>>> import numpy as np
>>> from numpy import linalg as LA
>>> np.set_printoptions(precision=4, suppress=True, linewidth=200)
>>> def rd(a):
...     return np.round(a, 4) + 0
... 
>>> F = np.array([[1, 0, 0], [0, 0, 0], [0, 0, 0]])
>>> Uu, s, Vh = LA.svd(F)
>>> print(np.argmax(s[:-1] / (s[1:] + 1e-6)) + 1)
1
>>> out = Uu[:, :1] @ np.diag(s[:1]) @ Vh[:1]
>>> out
array([[1., 0., 0.],
       [0., 0., 0.],
       [0., 0., 0.]])
>>> rd(LA.norm(F - out, 2)), s[1]
(np.float64(0.0), np.float64(0.0))
>>> rd(LA.norm(F - out) / LA.norm(F))
np.float64(0.0)
>>> LA.matrix_rank(F, rtol=0.1)
np.int64(1)
>>> X = np.array([[-2, 0, 1, 2], [2, -2, 0, 1], [1, 2, -2, 0], [0, 1, 2, -2]])
>>> P = np.triu(np.array([[1, 2, 0, 0], [3, 1, 3, 0], [0, 1, 1, 0], [2, 1, 0, 1]]), 1) + np.eye(4)
>>> out = P @ X @ LA.inv(P)
>>> rd(np.poly(out))
array([  1.,   8.,  22.,   8., -39.])
>>> X.sum(axis=1)
array([1, 1, 1, 1])
>>> np.abs(X).max()
np.int64(2)
>>> X - X[0]
array([[ 0,  0,  0,  0],
       [ 4, -2, -1, -1],
       [ 3,  2, -3, -2],
       [ 2,  1,  1, -4]])
>>> X[4]
Traceback (most recent call last):
  File "<python-input-19>", line 1, in <module>
    X[4]
    ~^^^
IndexError: index 4 is out of bounds for axis 0 with size 4
>>> blk = np.stack([X, -3 * X, X[::-1]])
>>> LA.matrix_rank(blk.reshape(3, -1))
np.int64(2)
>>> (blk @ X.T).shape
(3, 4, 4)
>>> blk.sum(axis=0)
array([[ 4,  1,  0, -6],
       [-3,  6, -2, -2],
       [ 0, -6,  4,  1],
       [-2, -2, -3,  6]])
>>> np.einsum("bij,cij->bc", blk, blk)
array([[  36, -108,   -8],
       [-108,  324,   24],
       [  -8,   24,   36]])
>>> blk.shape
(3, 4, 4)
>>> M = np.loadtxt("data.csv", delimiter=",")
>>> M
array([[  2.,   3.,   6.],
       [ 11.,   8.,  15.],
       [ 14.,  15.,  15.],
       [ 14.,  20.,  22.],
       [ 14.,  20.,  29.],
       [ 18.,  25.,  36.],
       [ 21.,  29.,  42.],
       [ 21.,  38.,  48.],
       [ 24.,  45.,  50.],
       [ 31.,  52.,  58.],
       [ 32.,  53.,  65.],
       [ 39.,  56.,  66.],
       [ 40.,  62.,  70.],
       [ 42.,  62.,  75.],
       [ 44.,  69.,  79.],
       [ 50.,  73.,  81.],
       [ 54.,  73.,  89.],
       [ 56.,  78.,  98.],
       [ 57.,  80., 105.],
       [ 64.,  85., 111.],
       [ 64.,  93., 113.],
       [ 65., 101., 116.]])
>>> d = LA.norm(M[:, None] - M[None], axis=-1)
>>> print(d[16].round(6).argsort(kind="stable")[:4])
[16 15 17 14]
